$ python3 -q
>>> import numpy as np
>>> from numpy import linalg as LA
>>> np.set_printoptions(precision=2, suppress=True, linewidth=160, floatmode="fixed")
>>> mat = np.load("test7.npy")
>>> mat
array([[ 0.00,  5.00,  0.00,  0.00,  0.00,  0.00,  0.00],
       [ 5.00,  2.00,  0.00,  0.00,  0.00,  0.00,  0.00],
       [ 0.00,  0.00, -1.00, -2.00, -7.00, -9.00,  2.00],
       [ 0.00,  0.00, -1.00,  5.00,  3.00,  0.00,  7.00],
       [ 0.00,  0.00,  7.00, -7.00,  7.00,  7.00,  6.00],
       [ 0.00,  0.00, -6.00,  8.00, -9.00,  5.00, -9.00],
       [ 0.00,  0.00, -4.00,  9.00, -8.00,  1.00,  0.00]])
>>> # splits into 2 blocks
>>> mat @ mat
array([[  25.00,   10.00,    0.00,    0.00,    0.00,    0.00,    0.00],
       [  10.00,   29.00,    0.00,    0.00,    0.00,    0.00,    0.00],
       [   0.00,    0.00,    0.00,  -13.00,   17.00,  -83.00,   23.00],
       [   0.00,    0.00,  -11.00,   69.00,  -13.00,   37.00,   51.00],
       [   0.00,    0.00,  -17.00,   12.00, -132.00,   27.00,  -56.00],
       [   0.00,    0.00,  -59.00,   74.00,   30.00,    7.00,  -55.00],
       [   0.00,    0.00,  -67.00,  117.00,  -10.00,  -15.00,   -2.00]])
>>> (mat != 0).astype(int)
array([[0, 1, 0, 0, 0, 0, 0],
       [1, 1, 0, 0, 0, 0, 0],
       [0, 0, 1, 1, 1, 1, 1],
       [0, 0, 1, 1, 1, 0, 1],
       [0, 0, 1, 1, 1, 1, 1],
       [0, 0, 1, 1, 1, 1, 1],
       [0, 0, 1, 1, 1, 1, 0]])
>>> np.flatnonzero(LA.matrix_power((mat != 0) + (mat.T != 0) + np.eye(7), 7)[6])
array([2, 3, 4, 5, 6])
>>> round(float(LA.det(mat)), 2)
350225.0
>>> (LA.matrix_power((mat != 0) + (mat.T != 0) + np.eye(7), 7) > 0).astype(int)
array([[1, 1, 0, 0, 0, 0, 0],
       [1, 1, 0, 0, 0, 0, 0],
       [0, 0, 1, 1, 1, 1, 1],
       [0, 0, 1, 1, 1, 1, 1],
       [0, 0, 1, 1, 1, 1, 1],
       [0, 0, 1, 1, 1, 1, 1],
       [0, 0, 1, 1, 1, 1, 1]])
